>>> import numpy as np
>>> from numpy import linalg as LA
>>> np.set_printoptions(precision=2, suppress=True, linewidth=140, sign=" ")
>>> def tidy(a):
...     return np.round(a, 2) + 0
... 
>>> rng = np.random.default_rng(8876)
>>> data = rng.normal(size=(10, 3))
>>> data = 3 * data / LA.norm(data, axis=1, keepdims=True)
>>> tidy(data)
array([[-2.82, -0.98,  0.32],
       [-1.54,  0.51,  2.52],
       [-0.7 ,  2.61, -1.3 ],
       [-1.46,  2.31,  1.24],
       [-2.68, -0.76,  1.12],
       [ 0.76,  0.98,  2.73],
       [-1.24, -2.55, -0.99],
       [ 2.73, -1.1 , -0.58],
       [ 0.63, -0.25, -2.92],
       [ 2.43, -1.34, -1.13]])
>>> D = LA.norm(data[:, None] - data[None], axis=-1)
>>> D[4].round(6).argsort(kind="stable")[:4]
array([ 4,  0,  1,  6])
>>> tidy(LA.norm(data, axis=1))
array([ 3.,  3.,  3.,  3.,  3.,  3.,  3.,  3.,  3.,  3.])
>>> D.mean(axis=1).argmax()
np.int64(7)
>>> D.shape
(10, 10)
>>> q, evecs = LA.qr(data[:, :2])[0], LA.qr(data[:, 2:])[0]
>>> s = LA.svd(q.T @ evecs, compute_uv=False)
>>> tidy(s)
array([ 0.43])
>>> tidy(LA.norm(q @ q.T - evecs @ evecs.T, 2))
np.float64(1.0)
>>> (s > 0.9).sum()
np.int64(0)
>>> Xs = data - data.mean(axis=0)
>>> left, s, vt = LA.svd(Xs, full_matrices=False)
>>> np.searchsorted(np.cumsum(s ** 2) / (s ** 2).sum(), 0.9) + 1
np.int64(3)
>>> tidy(np.abs(vt[-1]))
array([ 0.33,  0.62,  0.71])
>>> LA.matrix_rank(Xs)
np.int64(3)
>>> tidy(s)
array([ 6.81,  4.94,  4.2 ])
>>> tidy(Xs.mean(axis=0))
array([ 0.,  0.,  0.])
>>> feats = np.loadtxt("case19.csv", delimiter=",")
>>> tidy(feats)
array([[-0.54, -0.36,  0.33,  0.68],
       [ 0.08, -0.39, -0.88,  0.28],
       [-0.39,  0.82, -0.31,  0.27],
       [ 0.74,  0.21,  0.17,  0.62]])
>>> B = np.array([[4, 0, -3], [2, -4, -3]])
>>> cent = np.kron(B, feats)
>>> tidy(LA.norm(cent, 2)), tidy(LA.norm(B, 2) * LA.norm(feats, 2))
(np.float64(6.64), np.float64(6.64))
>>> LA.matrix_rank(cent)
np.int64(8)
>>> cent.shape
(8, 12)
>>> x = np.array([0, -1, 0, 1])
>>> 4 - LA.matrix_rank(feats - np.eye(4), tol=1e-8)
np.int64(1)
>>> tidy(np.sort(np.abs(np.degrees(np.angle(LA.eigvals(feats))))))
array([   0.  ,  108.19,  108.19,  180.  ])
>>> [p for p in range(1, 25) if np.allclose(LA.matrix_power(feats, p), np.eye(4))]
[]
>>> X, _ = LA.qr(np.array([[-0.3, 1.4, 1.5, -0.4],
...     [-1.7, -0.9, -1.4, 0.0],
...     [-1.2, -0.4, 0.7, -1.4],
...     [-1.8, -0.7, 0.1, -0.3]]))
>>> tidy(X)
array([[-0.11,  0.98,  0.14, -0.02],
       [-0.61, -0.17,  0.71, -0.29],
       [-0.43,  0.03, -0.63, -0.64],
       [-0.65, -0.02, -0.28,  0.71]])
>>> tidy(LA.norm(X, axis=1))
array([ 1.,  1.,  1.,  1.])
>>> tidy(LA.norm(X, axis=0))
array([ 1.,  1.,  1.,  1.])
>>> tidy(LA.norm(X, "nuc"))
np.float64(4.0)
>>> tidy(LA.norm(X, 2))
np.float64(1.0)
